>>> import numpy as np
>>> import numpy.linalg as la
>>> np.set_printoptions(precision=2, suppress=True, linewidth=100, legacy="1.25")
>>> m1 = np.load("arr.npy")
>>> m1
array([[-2, -2, -2, -2],
       [-2, -4, -4, -4],
       [-2, -4, -6, -6],
       [-2, -4, -6, -8]])
>>> la.norm(m1, axis=0)
array([ 4.  ,  7.21,  9.59, 10.95])
>>> round(la.norm(m1, "nuc"), 2)
20.0
>>> m1[3] @ m1[0]
40
>>> t = np.radians(36)
>>> Rm = np.eye(4)
>>> Rm[0, 0] = Rm[3, 3] = np.cos(t)
>>> Rm[0, 3], Rm[3, 0] = -np.sin(t), np.sin(t)
>>> Rm
array([[ 0.81,  0.  ,  0.  , -0.59],
       [ 0.  ,  1.  ,  0.  ,  0.  ],
       [ 0.  ,  0.  ,  1.  ,  0.  ],
       [ 0.59,  0.  ,  0.  ,  0.81]])
>>> M2 = m1 @ Rm.T
>>> M2
array([[-0.44, -2.  , -2.  , -2.79],
       [ 0.73, -4.  , -4.  , -4.41],
       [ 1.91, -4.  , -6.  , -6.03],
       [ 3.08, -4.  , -6.  , -7.65]])
>>> la.svd(m1, compute_uv=False), la.svd(M2, compute_uv=False)
(array([16.58,  2.  ,  0.85,  0.57]), array([16.58,  2.  ,  0.85,  0.57]))
>>> np.allclose(m1 @ m1.T, M2 @ M2.T)
True
>>> round(float(la.det(Rm)), 2), np.round(np.trace(Rm), 2)
(1.0, 3.62)
>>> data = np.array([[-0.62, 0.66, 0.24],
...     [-0.26, 0.29, 0.09],
...     [0.79, -0.83, -0.35],
...     [0.67, -0.72, -0.26],
...     [0.42, -0.46, -0.15],
...     [-0.35, 0.38, 0.12],
...     [-0.96, 0.97, 0.56],
...     [0.35, -0.38, -0.12],
...     [0.97, -0.98, -0.6],
...     [0.18, -0.2, -0.06],
...     [0.94, -0.96, -0.52],
...     [0.49, -0.54, -0.18],
...     [-0.72, 0.76, 0.29],
...     [-0.09, 0.1, 0.03],
...     [0.56, -0.6, -0.21],
...     [0.09, -0.1, -0.03],
...     [-0.09, 0.1, 0.03],
...     [-0.91, 0.94, 0.47],
...     [-0.67, 0.72, 0.26]])
>>> data
array([[-0.62,  0.66,  0.24],
       [-0.26,  0.29,  0.09],
       [ 0.79, -0.83, -0.35],
       [ 0.67, -0.72, -0.26],
       [ 0.42, -0.46, -0.15],
       [-0.35,  0.38,  0.12],
       [-0.96,  0.97,  0.56],
       [ 0.35, -0.38, -0.12],
       [ 0.97, -0.98, -0.6 ],
       [ 0.18, -0.2 , -0.06],
       [ 0.94, -0.96, -0.52],
       [ 0.49, -0.54, -0.18],
       [-0.72,  0.76,  0.29],
       [-0.09,  0.1 ,  0.03],
       [ 0.56, -0.6 , -0.21],
       [ 0.09, -0.1 , -0.03],
       [-0.09,  0.1 ,  0.03],
       [-0.91,  0.94,  0.47],
       [-0.67,  0.72,  0.26]])
>>> data.mean(axis=0)
array([ 0.04, -0.04, -0.02])
>>> data.shape
(19, 3)
>>> round(float(la.norm(data)), 2)
4.07
>>> la.matrix_rank(data)
3
